$ python -q
>>> import numpy as np
>>> import numpy.linalg as la
>>> np.set_printoptions(precision=1, suppress=True, linewidth=100, floatmode="fixed")
>>> rnd = lambda a: np.round(a, 1) + 0
>>> X = np.load("x.npy")
>>> print(rnd(X))
[[0.3 0.0 0.3 0.0 0.3]
 [0.0 0.7 0.0 0.0 0.3]
 [0.3 0.3 0.3 0.0 0.0]
 [0.0 0.5 0.0 0.5 0.0]
 [0.3 0.0 0.0 0.3 0.3]]
>>> # rows sum to 1
>>> Y = la.inv(X)
>>> print((np.abs(Y) > 1e-9).astype(int))
[[1 0 1 1 1]
 [1 1 1 0 0]
 [1 1 1 1 1]
 [1 1 1 1 0]
 [1 1 1 0 0]]
>>> print(rnd(la.slogdet(X)[0]))
-1.0
>>> print(rnd(Y))
[[-3.0  0.0  3.0 -2.0  3.0]
 [-1.0  1.0  1.0  0.0  0.0]
 [ 4.0 -1.0 -1.0  2.0 -3.0]
 [ 1.0 -1.0 -1.0  2.0  0.0]
 [ 2.0  1.0 -2.0  0.0  0.0]]
>>> print(rnd(np.diff(X, axis=0)))
[[-0.3  0.7 -0.3  0.0  0.0]
 [ 0.3 -0.3  0.3  0.0 -0.3]
 [-0.3  0.2 -0.3  0.5  0.0]
 [ 0.3 -0.5  0.0 -0.2  0.3]]
>>> print(rnd(np.abs(X).max()))
0.7
>>> print(rnd(X.mean(axis=0)))
[0.2 0.3 0.1 0.2 0.2]
>>> print(np.unravel_index(np.abs(X).argmax(), X.shape))
(np.int64(1), np.int64(1))
>>> print(rnd(X - X[0]))
[[ 0.0  0.0  0.0  0.0  0.0]
 [-0.3  0.7 -0.3  0.0  0.0]
 [ 0.0  0.3  0.0  0.0 -0.3]
 [-0.3  0.5 -0.3  0.5 -0.3]
 [ 0.0  0.0 -0.3  0.3  0.0]]
>>> print(X.shape)
(5, 5)
>>> print(rnd(X.sum(axis=0)))
[1.0 1.5 0.7 0.8 1.0]
>>> r0 = np.array([-1, 0, -2, -1, 1])
>>> Y = X + np.outer(r0, np.eye(5)[0])
>>> print(la.matrix_rank(Y - X))
1
>>> print(la.matrix_rank(la.inv(Y) - la.inv(X), tol=1e-8))
1
>>> Y = X / la.norm(X, axis=1, keepdims=True)
>>> C2 = Y @ Y.T
>>> print(rnd(np.degrees(np.arccos(np.clip(C2[2, 4], -1, 1)))))
70.5
>>> print((C2 - 2 * np.eye(5)).round(6).argmax(axis=1))
[2 3 0 1 0]
>>> print(rnd(la.norm(Y, axis=1)))
[1.0 1.0 1.0 1.0 1.0]
>>> q, R = la.qr(X)
>>> print(rnd(q @ R))
[[0.3 0.0 0.3 0.0 0.3]
 [0.0 0.7 0.0 0.0 0.3]
 [0.3 0.3 0.3 0.0 0.0]
 [0.0 0.5 0.0 0.5 0.0]
 [0.3 0.0 0.0 0.3 0.3]]
>>> print(rnd(q.T @ q))
[[1.0 0.0 0.0 0.0 0.0]
 [0.0 1.0 0.0 0.0 0.0]
 [0.0 0.0 1.0 0.0 0.0]
 [0.0 0.0 0.0 1.0 0.0]
 [0.0 0.0 0.0 0.0 1.0]]
>>> print(np.trace(q @ q.T))
5.0
>>> print(rnd(np.abs(np.diag(R))))
[0.6 0.9 0.3 0.4 0.3]
>>> A = np.load("layer16.npy")
>>> print(A)
[[0 0 1 0 0 0 1]
 [0 0 0 0 0 0 0]
 [1 0 0 0 0 0 1]
 [0 0 0 0 1 0 0]
 [0 0 0 1 0 0 0]
 [0 0 0 0 0 0 0]
 [1 0 1 0 0 0 0]]
>>> # looks like rank 5
>>> print(A @ A)
[[2 0 1 0 0 0 1]
 [0 0 0 0 0 0 0]
 [1 0 2 0 0 0 1]
 [0 0 0 1 0 0 0]
 [0 0 0 0 1 0 0]
 [0 0 0 0 0 0 0]
 [1 0 1 0 0 0 2]]
>>> print((la.matrix_power((A != 0) + (A.T != 0) + np.eye(7), 7) > 0).astype(int))
[[1 0 1 0 0 0 1]
 [0 1 0 0 0 0 0]
 [1 0 1 0 0 0 1]
 [0 0 0 1 1 0 0]
 [0 0 0 1 1 0 0]
 [0 0 0 0 0 1 0]
 [1 0 1 0 0 0 1]]
>>> print(np.flatnonzero(la.matrix_power((A != 0) + (A.T != 0) + np.eye(7), 7)[4]))
[3 4]
>>> print((A != 0).astype(int))
[[0 0 1 0 0 0 1]
 [0 0 0 0 0 0 0]
 [1 0 0 0 0 0 1]
 [0 0 0 0 1 0 0]
 [0 0 0 1 0 0 0]
 [0 0 0 0 0 0 0]
 [1 0 1 0 0 0 0]]
>>> print(rnd(la.det(A)))
0.0
>>> U, sig, VT = la.svd(A, full_matrices=False)
>>> print(rnd(VT @ VT.T))
[[1.0 0.0 0.0 0.0 0.0 0.0 0.0]
 [0.0 1.0 0.0 0.0 0.0 0.0 0.0]
 [0.0 0.0 1.0 0.0 0.0 0.0 0.0]
 [0.0 0.0 0.0 1.0 0.0 0.0 0.0]
 [0.0 0.0 0.0 0.0 1.0 0.0 0.0]
 [0.0 0.0 0.0 0.0 0.0 1.0 0.0]
 [0.0 0.0 0.0 0.0 0.0 0.0 1.0]]
>>> print(np.allclose(U * sig @ VT, A))
True
>>> print(rnd(U.T @ A @ VT.T))
[[2.0 0.0 0.0 0.0 0.0 0.0 0.0]
 [0.0 1.0 0.0 0.0 0.0 0.0 0.0]
 [0.0 0.0 1.0 0.0 0.0 0.0 0.0]
 [0.0 0.0 0.0 1.0 0.0 0.0 0.0]
 [0.0 0.0 0.0 0.0 1.0 0.0 0.0]
 [0.0 0.0 0.0 0.0 0.0 0.0 0.0]
 [0.0 0.0 0.0 0.0 0.0 0.0 0.0]]
>>> print(U.shape, sig.shape, VT.shape)
(7, 7) (7,) (7, 7)
>>> print(rnd(sig))
[2.0 1.0 1.0 1.0 1.0 0.0 0.0]
>>> print(rnd(sig / sig[0]))
[1.0 0.5 0.5 0.5 0.5 0.0 0.0]
>>> print(np.abs(U[:, 0]).round(6).argmax())
0
>>> print(rnd(np.abs(VT[0])))
[0.6 0.0 0.6 0.0 0.0 0.0 0.6]
>>> print(rnd(np.sqrt((sig ** 2).sum())), rnd(la.norm(A)))
2.8 2.8
>>> J = np.loadtxt("data.csv", delimiter=",")
>>> print(J)
[[3.0 3.0 0.0 0.0 2.0 0.0 0.0 0.0 2.0]
 [3.0 0.0 0.0 0.0 1.0 0.0 0.0 0.0 1.0]
 [0.0 0.0 2.0 0.0 0.0 0.0 0.0 3.0 0.0]
 [0.0 0.0 0.0 1.0 0.0 0.0 3.0 0.0 0.0]
 [0.0 2.0 0.0 0.0 3.0 0.0 0.0 0.0 0.0]
 [0.0 0.0 0.0 1.0 0.0 0.0 2.0 0.0 0.0]
 [0.0 0.0 0.0 0.0 0.0 3.0 3.0 0.0 0.0]
 [0.0 0.0 0.0 0.0 0.0 0.0 0.0 3.0 0.0]
 [3.0 1.0 0.0 0.0 2.0 0.0 0.0 0.0 2.0]]
>>> Y = J[0, 0] * J[1:] - np.outer(J[1:, 0], J[0])
>>> print(Y)
[[ 0.0 -9.0  0.0  0.0 -3.0  0.0  0.0  0.0 -3.0]
 [ 0.0  0.0  6.0  0.0  0.0  0.0  0.0  9.0  0.0]
 [ 0.0  0.0  0.0  3.0  0.0  0.0  9.0  0.0  0.0]
 [ 0.0  6.0  0.0  0.0  9.0  0.0  0.0  0.0  0.0]
 [ 0.0  0.0  0.0  3.0  0.0  0.0  6.0  0.0  0.0]
 [ 0.0  0.0  0.0  0.0  0.0  9.0  9.0  0.0  0.0]
 [ 0.0  0.0  0.0  0.0  0.0  0.0  0.0  9.0  0.0]
 [ 0.0 -6.0  0.0  0.0  0.0  0.0  0.0  0.0  0.0]]
>>> print(np.flatnonzero(~Y.round(6).any(axis=1)))
[]
>>> W0 = np.load("dump.npy")
>>> print(rnd(W0))
[[ 11.3   0.8  21.1  14.3 -11.6  10.3]
 [ 10.0   0.8  19.2  12.8 -10.5   9.4]
 [-10.3   1.9  -7.3  -9.9   4.0  -6.0]
 [  0.5   0.3   3.4   1.3  -1.6   3.8]
 [ -4.8   2.4   2.6  -3.1  -1.6  -3.1]
 [ -1.5   1.0   2.7  -0.4  -1.4   1.4]
 [ -6.0  -0.4  -8.8  -6.8   5.3   0.6]
 [ -4.7   0.5  -3.9  -4.6   2.4   0.1]
 [ -6.0  -0.3  -8.6  -6.7   5.2   0.6]
 [ -5.6   3.1   4.0  -3.4  -2.6  -4.9]
 [ -2.9  -0.5  -4.7  -3.3   3.1   3.0]
 [ -5.1   0.1  -5.7  -5.3   3.4   0.3]
 [  2.3   0.1   5.4   3.3  -2.7   5.4]
 [  0.4   1.6   7.6   2.3  -4.2   1.6]
 [  3.4   0.6   8.7   5.0  -4.6   5.3]
 [  4.7  -0.4   7.0   5.6  -3.4   7.8]
 [  2.1   1.0   8.2   3.8  -4.4   3.8]]
>>> # null space of dimension 3
>>> U, sig, VT = la.svd(A)
>>> V = VT[:(sig > 1e-8).sum()]
>>> rng = np.random.default_rng(223297)
>>> x = A[0] + -2 * A[1] + rng.integers(2) * np.eye(7)[1]
>>> print(x)
[0.0 1.0 1.0 0.0 0.0 0.0 1.0]
>>> print(rnd(np.diag(V.T @ V)))
[1.0 0.0 1.0 1.0 1.0 0.0 1.0]
>>> print(rnd(V.T @ V))
[[1.0 0.0 0.0 0.0 0.0 0.0 0.0]
 [0.0 0.0 0.0 0.0 0.0 0.0 0.0]
 [0.0 0.0 1.0 0.0 0.0 0.0 0.0]
 [0.0 0.0 0.0 1.0 0.0 0.0 0.0]
 [0.0 0.0 0.0 0.0 1.0 0.0 0.0]
 [0.0 0.0 0.0 0.0 0.0 0.0 0.0]
 [0.0 0.0 0.0 0.0 0.0 0.0 1.0]]
>>> print(np.allclose(V.T @ V @ x, x))
False
>>> def softmax(z):
...     e = np.exp(z - z.max(axis=-1, keepdims=True))
...     return e / e.sum(axis=-1, keepdims=True)
... 
>>> print(rnd(softmax(W0).sum(axis=1)))
[1.0 1.0 1.0 1.0 1.0 1.0 1.0 1.0 1.0 1.0 1.0 1.0 1.0 1.0 1.0 1.0 1.0]
>>> print(rnd(softmax(W0[10] + 3)))
[0.0 0.0 0.0 0.0 0.5 0.5]
>>> att = W0 @ W0.T / np.sqrt(6)
>>> print(softmax(att).round(6).argmax(axis=1))
[0 0 2 0 2 0 2 2 2 9 6 2 0 0 0 0 0]
>>> print(rnd(softmax(att)[10] @ W0))
[-6.0 -0.3 -8.7 -6.8  5.2  0.5]
>>> m1 = np.array([[-8.0, 1.0, 4.0, 7.0],
...     [-16.0, 6.0, 4.0, 10.0],
...     [-10.0, 1.0, 6.0, 7.0],
...     [-10.0, 1.0, 4.0, 9.0]])
>>> print(m1)
[[ -8.0   1.0   4.0   7.0]
 [-16.0   6.0   4.0  10.0]
 [-10.0   1.0   6.0   7.0]
 [-10.0   1.0   4.0   9.0]]
>>> theta = np.radians(179)
>>> R = np.eye(4)
>>> R[1, 1] = R[2, 2] = np.cos(theta)
>>> R[1, 2], R[2, 1] = -np.sin(theta), np.sin(theta)
>>> print(rnd(R))
[[ 1.0  0.0  0.0  0.0]
 [ 0.0 -1.0  0.0  0.0]
 [ 0.0  0.0 -1.0  0.0]
 [ 0.0  0.0  0.0  1.0]]
>>> Y = m1 @ R.T
>>> print(rnd(la.det(R)), rnd(np.trace(R)))
1.0 0.0
>>> print(rnd(la.norm(m1)))
30.4
>>> print(m1.sum(axis=1))
[4.0 4.0 4.0 4.0]
>>> print(rnd(m1.mean(axis=0)))
[-11.0   2.2   4.5   8.2]
>>> print(rnd(la.svd(m1, compute_uv=False)))
[30.0  4.5  2.0  0.3]
>>> print(m1 - m1[0])
[[ 0.0  0.0  0.0  0.0]
 [-8.0  5.0  0.0  3.0]
 [-2.0  0.0  2.0  0.0]
 [-2.0  0.0  0.0  2.0]]
>>> print(np.abs(m1).max())
16.0
>>> print(np.diff(m1, axis=0))
[[-8.0  5.0  0.0  3.0]
 [ 6.0 -5.0  2.0 -3.0]
 [ 0.0  0.0 -2.0  2.0]]
>>> print(la.matrix_rank(m1))
4
>>> Y = m1 / np.sqrt((m1 ** 2).mean(axis=1, keepdims=True))
>>> print(rnd(la.norm(Y, axis=1)))
[2.0 2.0 2.0 2.0]
>>> print(la.matrix_rank(m1 - m1.mean(axis=1, keepdims=True)))
3
>>> print(la.matrix_rank(Y) == la.matrix_rank(m1))
True
>>> x = np.array([3, 0, 1, 2])
>>> y = m1 @ x
>>> print(y)
[ -6.0 -24.0 -10.0  -8.0]
>>> print(rnd(la.solve(m1, 3 * y)))
[9.0 0.0 3.0 6.0]
>>> arr = np.loadtxt("w.csv", delimiter=",")
>>> print(arr)
[[1.0 0.5 0.2 0.1 0.1 0.0 0.0 0.0 0.0 0.0]
 [0.5 1.0 0.5 0.2 0.1 0.1 0.0 0.0 0.0 0.0]
 [0.2 0.5 1.0 0.5 0.2 0.1 0.1 0.0 0.0 0.0]
 [0.1 0.2 0.5 1.0 0.5 0.2 0.1 0.1 0.0 0.0]
 [0.1 0.1 0.2 0.5 1.0 0.5 0.2 0.1 0.1 0.0]
 [0.0 0.1 0.1 0.2 0.5 1.0 0.5 0.2 0.1 0.1]
 [0.0 0.0 0.1 0.1 0.2 0.5 1.0 0.5 0.2 0.1]
 [0.0 0.0 0.0 0.1 0.1 0.2 0.5 1.0 0.5 0.2]
 [0.0 0.0 0.0 0.0 0.1 0.1 0.2 0.5 1.0 0.5]
 [0.0 0.0 0.0 0.0 0.0 0.1 0.1 0.2 0.5 1.0]]
>>> theta = np.radians(36)
>>> R = np.eye(10)
>>> R[2, 2] = R[9, 9] = np.cos(theta)
>>> R[2, 9], R[9, 2] = -np.sin(theta), np.sin(theta)
>>> print(rnd(R))
[[ 1.0  0.0  0.0  0.0  0.0  0.0  0.0  0.0  0.0  0.0]
 [ 0.0  1.0  0.0  0.0  0.0  0.0  0.0  0.0  0.0  0.0]
 [ 0.0  0.0  0.8  0.0  0.0  0.0  0.0  0.0  0.0 -0.6]
 [ 0.0  0.0  0.0  1.0  0.0  0.0  0.0  0.0  0.0  0.0]
 [ 0.0  0.0  0.0  0.0  1.0  0.0  0.0  0.0  0.0  0.0]
 [ 0.0  0.0  0.0  0.0  0.0  1.0  0.0  0.0  0.0  0.0]
 [ 0.0  0.0  0.0  0.0  0.0  0.0  1.0  0.0  0.0  0.0]
 [ 0.0  0.0  0.0  0.0  0.0  0.0  0.0  1.0  0.0  0.0]
 [ 0.0  0.0  0.0  0.0  0.0  0.0  0.0  0.0  1.0  0.0]
 [ 0.0  0.0  0.6  0.0  0.0  0.0  0.0  0.0  0.0  0.8]]
>>> Y = arr @ R.T
>>> print(np.allclose(arr @ arr.T, Y @ Y.T))
True
>>> print(rnd(la.det(R)), rnd(np.trace(R)))
1.0 9.6
>>> print(rnd(Y))
[[ 1.0  0.5  0.2  0.1  0.1  0.0  0.0  0.0  0.0  0.1]
 [ 0.5  1.0  0.4  0.2  0.1  0.1  0.0  0.0  0.0  0.3]
 [ 0.2  0.5  0.8  0.5  0.2  0.1  0.1  0.0  0.0  0.6]
 [ 0.1  0.2  0.4  1.0  0.5  0.2  0.1  0.1  0.0  0.3]
 [ 0.1  0.1  0.2  0.5  1.0  0.5  0.2  0.1  0.1  0.1]
 [ 0.0  0.1  0.0  0.2  0.5  1.0  0.5  0.2  0.1  0.1]
 [ 0.0  0.0  0.0  0.1  0.2  0.5  1.0  0.5  0.2  0.1]
 [ 0.0  0.0 -0.1  0.1  0.1  0.2  0.5  1.0  0.5  0.2]
 [ 0.0  0.0 -0.3  0.0  0.1  0.1  0.2  0.5  1.0  0.4]
 [ 0.0  0.0 -0.6  0.0  0.0  0.1  0.1  0.2  0.5  0.8]]
>>> print(np.allclose(la.norm(arr, axis=1), la.norm(Y, axis=1)))
True
>>> print(rnd(la.svd(arr, compute_uv=False)), rnd(la.svd(Y, compute_uv=False)))
[2.6 2.0 1.4 1.0 0.9 0.7 0.5 0.4 0.3 0.3] [2.6 2.0 1.4 1.0 0.9 0.7 0.5 0.4 0.3 0.3]
>>> w1 = np.array([[0, 0, 2],
...     [1, 0, 0],
...     [-1, -1, -1],
...     [-1, -2, -1],
...     [2, 0, 2],
...     [2, 0, 0],
...     [1, 2, -2],
...     [2, -1, 1],
...     [0, 1, -2],
...     [-2, -1, -2]])
>>> coef = np.array([2, 2, 2])
>>> hid = np.maximum(Y @ w1 + coef, 0)
>>> print((hid > 0).astype(int))
[[1 1 1]
 [1 1 1]
 [1 0 1]
 [1 0 1]
 [1 1 1]
 [1 1 1]
 [1 1 1]
 [1 1 1]
 [1 1 0]
 [1 1 0]]
>>> print(la.matrix_rank(hid))
3
>>> basis = np.array([[1, 2], [1, 1], [2, 0]])
>>> print(rnd(hid @ basis))
[[11.1  5.9]
 [ 7.1  5.3]
 [ 0.9  1.4]
 [ 4.1  3.8]
 [11.3 10.3]
 [10.8 13.3]
 [ 8.5 13.3]
 [ 8.8 11.8]
 [ 5.9  9.0]
 [ 3.9  5.6]]
>>> x = np.ones(10)
>>> for _ in range(5):
...     x = arr @ x
...     x /= la.norm(x)
...     print(round(x @ arr @ x, 1))
... 
2.5
2.6
2.6
2.6
2.6
>>> print(rnd(la.eigvalsh(arr)[-1]))
2.6
>>> K = np.load("block17.npy")
>>> print(K)
[[ 4  0 -2 -4 -5  0  1  3 -1 -6]
 [ 0 -2  0 -3 -1 -4 -3  0  4  2]
 [-2  0  0 -2  1 -2  4  2 -3  1]
 [-4 -3 -2  6  0 -1  3 -2 -4 -1]
 [-5 -1  1  0  2  4  3 -1  3  4]
 [ 0 -4 -2 -1  4  2  3  0  1 -6]
 [ 1 -3  4  3  3  3  6  1  4  3]
 [ 3  0  2 -2 -1  0  1  0 -5  0]
 [-1  4 -3 -4  3  1  4 -5 -4  3]
 [-6  2  1 -1  4 -6  3  0  3  6]]
>>> # symmetric, so the eigenvalues are real
>>> lab = rng.permutation(10)
>>> print(lab)
[0 2 4 8 7 1 5 6 3 9]
>>> Y = K[lab][:, lab]
>>> print(rnd(np.sort(np.abs(la.eigvals(Y)))))
[ 1.0  3.4  3.9  4.9  7.6  8.6  9.6 12.4 12.7 17.6]
